In [1]: import numpy as np

In [2]: from numpy import linalg as LA

In [3]: np.set_printoptions(suppress=True, linewidth=140)

In [4]: tidy = lambda a: np.round(a, 4) + 0

In [5]: K = np.load("w.npy")

In [6]: K
Out[6]: 
array([[0, 0, 1, 1, 0],
       [0, 0, 1, 0, 1],
       [1, 1, 0, 1, 0],
       [1, 0, 1, 0, 1],
       [0, 1, 0, 1, 0]])

In [7]: vals, vecs = LA.eigh(K)

In [8]: x = np.array([8, 3, 4, 7, 8])

In [9]: tidy(vecs * np.abs(vals) @ vecs.T)
Out[9]: 
array([[ 1.2788,  0.3448,  0.2518,  0.2518,  0.3448],
       [ 0.3448,  1.0929, -0.2017,  0.7983,  0.0929],
       [ 0.2518, -0.2017,  1.4377,  0.4377,  0.7983],
       [ 0.2518,  0.7983,  0.4377,  1.4377, -0.2017],
       [ 0.3448,  0.0929,  0.7983, -0.2017,  1.0929]])

In [10]: (np.sign(vecs[:, -1].round(6)) == np.sign(vecs[0, -1].round(6))).astype(int)
Out[10]: array([1, 1, 1, 1, 1])

In [11]: r = LA.matrix_rank(K)

In [12]: r
Out[12]: np.int64(4)

In [13]: N = LA.svd(K)[2][r:].T

In [14]: tidy(N @ N.T)
Out[14]: 
array([[ 0.  ,  0.  ,  0.  ,  0.  ,  0.  ],
       [ 0.  ,  0.25,  0.25, -0.25, -0.25],
       [ 0.  ,  0.25,  0.25, -0.25, -0.25],
       [ 0.  , -0.25, -0.25,  0.25,  0.25],
       [ 0.  , -0.25, -0.25,  0.25,  0.25]])

In [15]: LA.matrix_rank(K.T @ K), LA.matrix_rank(K @ K.T)
Out[15]: (np.int64(4), np.int64(4))

In [16]: tidy(N[:, 0] / N[np.abs(N[:, 0]).round(6).argmax(), 0])
Out[16]: array([ 0.,  1.,  1., -1., -1.])

In [17]: np.allclose(K @ N, 0)
Out[17]: True

In [18]: [int(LA.matrix_rank(np.delete(K, i, axis=0))) for i in range(5)]
Out[18]: [3, 4, 4, 4, 4]

In [19]: tidy(K @ N)
Out[19]: 
array([[0.],
       [0.],
       [0.],
       [0.],
       [0.]])

In [20]: N.shape
Out[20]: (5, 1)

In [21]: [int(LA.matrix_rank(K[:, :j + 1])) for j in range(5)]
Out[21]: [1, 2, 3, 4, 4]
